>>> import numpy as np
>>> import numpy.linalg as la
>>> np.set_printoptions(precision=1, suppress=True, linewidth=160)
>>> tidy = lambda a: np.round(a, 1) + 0
>>> W0 = np.array([[16.0, -0.1, -12.0],
...     [0.0, -18.6, 7.4],
...     [-16.1, -11.7, 2.5],
...     [-15.5, -10.0, -7.8],
...     [3.4, -16.5, -10.8],
...     [-1.7, -4.0, -19.5],
...     [-13.4, -14.0, 4.9],
...     [3.0, -5.4, -19.0],
...     [-3.0, 4.4, 19.3],
...     [-12.1, -14.4, 6.9],
...     [14.3, -0.8, 14.0],
...     [-5.3, 10.7, 16.0]])
>>> w1 = np.array([[7, -8], [3, 5], [0, 5]])
>>> beta = np.array([3, 2])
>>> act = np.maximum(W0 @ w1 + beta, 0)
>>> la.matrix_rank(act)
np.int64(2)
>>> tidy(act)
array([[114.7,   0. ],
       [  0. ,   0. ],
       [  0. ,  84.8],
       [  0. ,  37. ],
       [  0. ,   0. ],
       [  0. ,   0. ],
       [  0. ,  63.7],
       [  7.8,   0. ],
       [  0. , 144.5],
       [  0. ,  61.3],
       [100.7,   0. ],
       [  0. , 177.9]])
>>> basis = np.array([[0, 2], [1, 3]])
>>> print((act @ basis).round(6).argmax(axis=1))
[1 0 1 1 0 0 1 1 1 1 1 1]
>>> rng = np.random.default_rng(65324)
>>> z = rng.permutation(2)
>>> M2 = act[:, z] * rng.choice([-1, 1], 2)
>>> tidy(M2)
array([[  0. , 114.7],
       [  0. ,   0. ],
       [ 84.8,   0. ],
       [ 37. ,   0. ],
       [  0. ,   0. ],
       [  0. ,   0. ],
       [ 63.7,   0. ],
       [  0. ,   7.8],
       [144.5,   0. ],
       [ 61.3,   0. ],
       [  0. , 100.7],
       [177.9,   0. ]])
>>> Uu, _, Vh = la.svd(act.T @ M2)
>>> z
array([1, 0])
>>> dist = la.norm(W0[:, None] - W0[None], axis=-1)
>>> tidy(dist[5])
array([19.6, 30.7, 27.4, 19.1, 16.1,  0. , 28.8,  4.9, 39.7, 30.2, 37.3, 38.6])
>>> tidy(dist[:5, :5])
array([[ 0. , 31.2, 37.1, 33.3, 20.7],
       [31.2,  0. , 18.2, 23.4, 18.6],
       [37.1, 18.2,  0. , 10.5, 24.1],
       [33.3, 23.4, 10.5,  0. , 20.2],
       [20.7, 18.6, 24.1, 20.2,  0. ]])
>>> tidy(la.norm(W0, axis=1))
array([20. , 20. , 20.1, 20. , 20. , 20. , 20. , 20. , 20. , 20. , 20. , 20. ])
>>> la.matrix_rank(dist ** 2)
np.int64(5)
>>> tidy(la.norm(W0 - W0.mean(axis=0), axis=1))
array([23.1, 14.2, 14.6, 15.6, 15.9, 19.9, 13.9, 20. , 22.1, 14. , 22.6, 23.7])
>>> E = np.vander(np.arange(5) - 1, 4, increasing=True)
>>> E
array([[ 1, -1,  1, -1],
       [ 1,  0,  0,  0],
       [ 1,  1,  1,  1],
       [ 1,  2,  4,  8],
       [ 1,  3,  9, 27]])
>>> hat = E @ la.solve(E.T @ E, E.T)
>>> tidy(np.trace(hat))
np.float64(4.0)
>>> np.allclose(hat @ hat, hat)
True
>>> tidy(hat)
array([[ 1. ,  0.1, -0.1,  0.1,  0. ],
       [ 0.1,  0.8,  0.3, -0.2,  0.1],
       [-0.1,  0.3,  0.5,  0.3, -0.1],
       [ 0.1, -0.2,  0.3,  0.8,  0.1],
       [ 0. ,  0.1, -0.1,  0.1,  1. ]])
>>> la.matrix_rank(np.eye(5) - hat)
np.int64(1)
>>> q, Rm = la.qr(E)
>>> np.allclose(Rm.T @ Rm, E.T @ E)
True
>>> tidy(np.abs(np.diag(Rm)))
array([2.2, 3.2, 3.7, 3.8])
>>> tidy(q @ Rm)
array([[ 1., -1.,  1., -1.],
       [ 1.,  0.,  0.,  0.],
       [ 1.,  1.,  1.,  1.],
       [ 1.,  2.,  4.,  8.],
       [ 1.,  3.,  9., 27.]])
>>> z = rng.permutation(4)
>>> M2 = E[:, z] * rng.choice([-1, 1], 4)
>>> M2
array([[ 1, -1,  1, -1],
       [ 0,  0,  0, -1],
       [ 1,  1, -1, -1],
       [ 4,  8, -2, -1],
       [ 9, 27, -3, -1]])
>>> Uu, _, Vh = la.svd(E.T @ M2)
>>> print(tidy(la.lstsq(E, M2)[0]))
[[ 0.  0.  0. -1.]
 [ 0.  0. -1.  0.]
 [ 1.  0.  0.  0.]
 [ 0.  1.  0.  0.]]
>>> mat = np.array([[0, 0, 0, 0, 0],
...     [0, 0, 0, 0, 1],
...     [0, 0, 0, 0, 0],
...     [0, 0, 0, 0, 0],
...     [0, 1, 0, 0, 0]])
>>> mat
array([[0, 0, 0, 0, 0],
       [0, 0, 0, 0, 1],
       [0, 0, 0, 0, 0],
       [0, 0, 0, 0, 0],
       [0, 1, 0, 0, 0]])
>>> Uu, sigma, Vh = la.svd(mat, full_matrices=False)
>>> Uu.T @ Uu
array([[1., 0., 0., 0., 0.],
       [0., 1., 0., 0., 0.],
       [0., 0., 1., 0., 0.],
       [0., 0., 0., 1., 0.],
       [0., 0., 0., 0., 1.]])
>>> sigma / sigma[0]
array([1., 1., 0., 0., 0.])
>>> sigma
array([1., 1., 0., 0., 0.])
>>> tidy(np.sqrt((sigma ** 2).sum())), tidy(la.norm(mat))
(np.float64(1.4), np.float64(1.4))
>>> np.allclose(Uu * sigma @ Vh, mat)
True
>>> X = np.load("m.npy")
>>> tidy(X)
array([[-0.7,  1.2, -1.1, -1. ],
       [-1.7, -0.8,  0.5, -0.4],
       [ 0.1, -1.2, -1.6,  0.3],
       [-0.8,  0.7, -0.3,  1.7]])
>>> u = np.array([0, 1, 0, 1])
>>> M2 = X + np.outer(u, np.eye(4)[0])
>>> la.matrix_rank(la.inv(M2) - la.inv(X), tol=1e-8)
np.int64(1)
>>> tidy(la.det(M2) / la.det(X)), tidy(1 + la.solve(X, u)[0])
(np.float64(0.4), np.float64(0.4))
>>> m1 = np.loadtxt("sample17.csv", delimiter=",")
>>> print(m1)
[[-0.9  1.4 -2.4  6.  -1.1]
 [ 0.7 -0.4 -0.5 -6.   0.9]
 [-0.2 -0.9  0.2  8.   0.3]]
>>> # column 3 is much longer than the rest
>>> T = np.stack([m1, -1 * m1, m1[::-1]])
>>> T.sum(axis=0)
array([[-0.2, -0.9,  0.2,  8. ,  0.3],
       [ 0.7, -0.4, -0.5, -6. ,  0.9],
       [-0.9,  1.4, -2.4,  6. , -1.1]])
>>> print(tidy(np.einsum("bij,cij->bc", T, T)))
[[ 148.4 -148.4  129.9]
 [-148.4  148.4 -129.9]
 [ 129.9 -129.9  148.4]]
>>> print(la.matrix_rank(T.reshape(3, -1)))
2
>>> def softmax(z):
...     e = np.exp(z - z.max(axis=-1, keepdims=True))
...     return e / e.sum(axis=-1, keepdims=True)
... 
>>> tidy(softmax(m1[1] + 4))
array([0.4, 0.1, 0.1, 0. , 0.4])
>>> softmax(m1).sum(axis=1)
array([1., 1., 1.])
>>> S = m1 @ m1.T / np.sqrt(5)
>>> tidy(softmax(S)[1] @ m1)
array([ 0.7, -0.4, -0.5, -6. ,  0.9])
>>> print(tidy(softmax(S)))
[[0.5 0.  0.5]
 [0.  1.  0. ]
 [0.  0.  1. ]]
>>> x = np.array([2, 2, 0, 1, 2])
>>> a = np.maximum(m1 @ x, 0)
>>> tidy(a)
array([4.8, 0. , 6.4])
>>> m1 * (a > 1e-9)[:, None]
array([[-0.9,  1.4, -2.4,  6. , -1.1],
       [ 0. , -0. , -0. , -0. ,  0. ],
       [-0.2, -0.9,  0.2,  8. ,  0.3]])
>>> tidy(np.maximum(m1 @ x, 0) - np.maximum(-m1 @ x, 0))
array([ 4.8, -3.6,  6.4])
>>> tidy(m1.T @ a)
array([ -5.6,   1. , -10.2,  80. ,  -3.4])
>>> np.flatnonzero(a > 1e-9)
array([0, 2])
>>> hat = np.triu(np.array([[2, 2, 2, 2, 0],
...     [0, 0, 1, 1, 2],
...     [0, 1, 0, 0, 2],
...     [2, 2, 1, 0, 1],
...     [0, 1, 0, 2, 1]]), 1) + np.eye(5)
>>> M2 = hat @ mat @ la.inv(hat)
>>> np.trace(M2), np.trace(mat)
(np.float64(0.0), np.int64(0))
>>> M2
array([[ 0.,  0.,  0.,  0.,  2.],
       [ 0.,  2., -2., -2.,  3.],
       [ 0.,  2., -2., -2.,  2.],
       [ 0.,  1., -1., -1.,  1.],
       [ 0.,  1., -1., -1.,  1.]])
>>> la.matrix_rank(M2)
np.int64(2)
>>> tidy(la.det(M2))
np.float64(0.0)
>>> hat @ mat - mat @ hat
array([[ 0.,  0.,  0.,  0.,  2.],
       [ 0.,  2.,  0.,  0.,  0.],
       [ 0.,  2.,  0.,  0.,  0.],
       [ 0.,  1.,  0.,  0.,  0.],
       [ 0.,  0., -1., -1., -2.]])
>>> A = np.loadtxt("case11.csv", delimiter=",")
>>> A
array([[-4.,  6.,  8., -8.],
       [ 0.,  0.,  0.,  0.],
       [-2.,  3.,  4., -4.]])
>>> x = np.array([4, 0, 4])
>>> target = W0 @ x
>>> tidy(la.lstsq(W0, target)[0])
array([4., 0., 4.])
>>> print(tidy(la.pinv(W0) @ W0))
[[1. 0. 0.]
 [0. 1. 0.]
 [0. 0. 1.]]
>>> target = target + 0.1 * rng.normal(size=12)
>>> tidy(target)
array([ 16. ,  29.6, -54.6, -93.2, -29.5, -84.7, -34.1, -63.9,  65.1, -20.7, 113.2,  42.9])
>>> beta, *_ = la.lstsq(W0, target)
>>> print([round(float(la.norm(la.solve(W0.T @ W0 + lam * np.eye(3), W0.T @ target))), 2) for lam in (0, 1, 10, 100)])
[5.66, 5.65, 5.6, 5.18]
>>> tidy(la.norm(A, axis=0))
array([4.5, 6.7, 8.9, 8.9])
>>> tidy(la.norm(A, axis=1))
array([13.4,  0. ,  6.7])
>>> print(la.norm(A, axis=1).argmax())
0
>>> tidy(la.norm(A, 2))
np.float64(15.0)
>>> print(tidy(la.norm(A, 1)), tidy(la.norm(A, np.inf)))
12.0 26.0
>>> T = np.stack([A, -2 * A, A[::-1]])
>>> T.shape
(3, 3, 4)
>>> la.matrix_rank(T)
array([1, 1, 1])
>>> la.matrix_rank(T.reshape(3, -1))
np.int64(2)
>>> np.allclose(A[:-1].T @ la.lstsq(A[:-1].T, A[-1])[0], A[-1])
True
>>> print(tidy(A @ la.pinv(A) @ A))
[[-4.  6.  8. -8.]
 [ 0.  0.  0.  0.]
 [-2.  3.  4. -4.]]
>>> la.lstsq(A[:-1].T, A[-1])[2]
np.int32(1)
>>> F = np.load("dump.npy")
>>> F
array([[ 7., 18.,  2.,  0., 12.],
       [18., 84.,  9.,  0., 54.],
       [ 2.,  9.,  4.,  0.,  6.],
       [ 0.,  0.,  0.,  3.,  0.],
       [12., 54.,  6.,  0., 39.]])
>>> # splits into 2 blocks
>>> vals, evecs = la.eig(F)
>>> print(tidy(np.sort(la.eigvals(F.T))))
[  3.   3.   3.   3. 125.]
>>> tidy(np.prod(vals))
np.float64(10125.0)
>>> tidy(np.sort(la.eigvals(F @ F)))
array([    9.,     9.,     9.,     9., 15625.])
